>>> import numpy as np
>>> np.set_printoptions(precision=2, suppress=True, linewidth=140)
>>> feats = np.loadtxt("test6.csv", delimiter=",")
>>> print(feats)
[[0. 1. 1.]
 [1. 0. 1.]
 [1. 1. 0.]]
>>> # symmetric
>>> np.trace(feats @ feats @ feats) // 6
np.float64(1.0)
>>> feats.sum(axis=0)
array([2., 2., 2.])
>>> print(np.argwhere(np.triu(feats)))
[[0 1]
 [0 2]
 [1 2]]
>>> L = np.diag(feats.sum(axis=1)) - feats
>>> (np.linalg.eigvalsh(L) < 1e-8).sum()
np.int64(1)
>>> np.round(np.linalg.eigvalsh(L), 2) + 0
array([0., 3., 3.])
>>> L
array([[ 2., -1., -1.],
       [-1.,  2., -1.],
       [-1., -1.,  2.]])
>>> round(np.linalg.det(L[1:, 1:]))
3
>>> out = np.linalg.inv(feats)
>>> (np.abs(out) > 1e-9).astype(int)
array([[1, 1, 1],
       [1, 1, 1],
       [1, 1, 1]])
>>> print(np.allclose(out, feats.T))
False
>>> round(np.linalg.det(feats) * np.linalg.det(out), 2)
np.float64(1.0)
>>> print(np.linalg.inv(out))
[[-0.  1.  1.]
 [ 1.  0.  1.]
 [ 1.  1.  0.]]
>>> print(round(float(np.linalg.slogdet(feats)[0]), 2))
1.0
>>> round(np.linalg.cond(feats), 2)
np.float64(2.0)
>>> print(feats @ out)
[[1. 0. 0.]
 [0. 1. 0.]
 [0. 0. 1.]]
>>> ev, V = np.linalg.eigh(feats)
>>> x0 = np.array([5, 2, 3])
>>> np.linalg.eigvalsh(feats[1:, 1:])
array([-1.,  1.])
>>> x0 @ feats @ x0
np.float64(62.0)
>>> K = np.load("run15.npy")
>>> K
array([[ 0,  0,  0,  0,  0,  0,  0,  1,  0,  0],
       [ 0,  0,  0, -1,  0,  0,  0,  0,  0,  0],
       [ 0, -1,  0,  0,  0,  0,  0,  0,  0,  0],
       [ 0,  0,  0,  0,  0,  0, -2,  0,  0,  0],
       [ 0,  0,  0,  0,  2,  0,  0,  0,  0,  0],
       [ 0,  0,  0,  0,  0,  0,  0,  0,  0,  0],
       [ 0,  0,  0,  0,  0,  0,  0,  0,  0,  0],
       [-2,  0,  0,  0,  0,  0,  0,  0,  0,  0],
       [ 0,  0,  0,  0,  0,  0,  0,  0,  0,  0],
       [ 0,  0,  0,  0,  0,  0,  0,  0,  1,  0]])
>>> left, s, vt = np.linalg.svd(K)
>>> print(s)
[2. 2. 2. 1. 1. 1. 1. 0. 0. 0.]
>>> out = left[:, :7] @ np.diag(s[:7]) @ vt[:7]
>>> np.linalg.matrix_rank(out)
np.int64(7)
>>> print(np.abs(K - out).max())
0.0
>>> np.linalg.matrix_rank(K, rtol=0.1)
np.int64(7)
>>> round(np.linalg.norm(K, 2) / np.linalg.norm(K), 2)
np.float64(0.5)
>>> [round(float(x), 2) for x in np.linalg.svd(K, compute_uv=False)[:3]]
[2.0, 2.0, 2.0]
>>> K @ np.linalg.pinv(K) @ K
array([[ 0.,  0.,  0.,  0.,  0.,  0.,  0.,  1.,  0.,  0.],
       [ 0.,  0.,  0., -1.,  0.,  0.,  0.,  0.,  0.,  0.],
       [ 0., -1.,  0.,  0.,  0.,  0.,  0.,  0.,  0.,  0.],
       [ 0.,  0.,  0.,  0.,  0.,  0., -2.,  0.,  0.,  0.],
       [ 0.,  0.,  0.,  0.,  2.,  0.,  0.,  0.,  0.,  0.],
       [ 0.,  0.,  0.,  0.,  0.,  0.,  0.,  0.,  0.,  0.],
       [ 0.,  0.,  0.,  0.,  0.,  0.,  0.,  0.,  0.,  0.],
       [-2.,  0.,  0.,  0.,  0.,  0.,  0.,  0.,  0.,  0.],
       [ 0.,  0.,  0.,  0.,  0.,  0.,  0.,  0.,  0.,  0.],
       [ 0.,  0.,  0.,  0.,  0.,  0.,  0.,  0.,  1.,  0.]])
>>> np.round(np.trace(np.linalg.pinv(K) @ K), 2)
np.float64(7.0)
>>> np.unique(K.round(6), axis=0).shape
(8, 10)
>>> print(np.linalg.lstsq(K[:-1].T, K[-1])[2])
6
>>> np.abs(np.diag(np.linalg.qr(K)[1])) > 1e-9
array([ True,  True, False, False,  True, False, False,  True,  True, False])
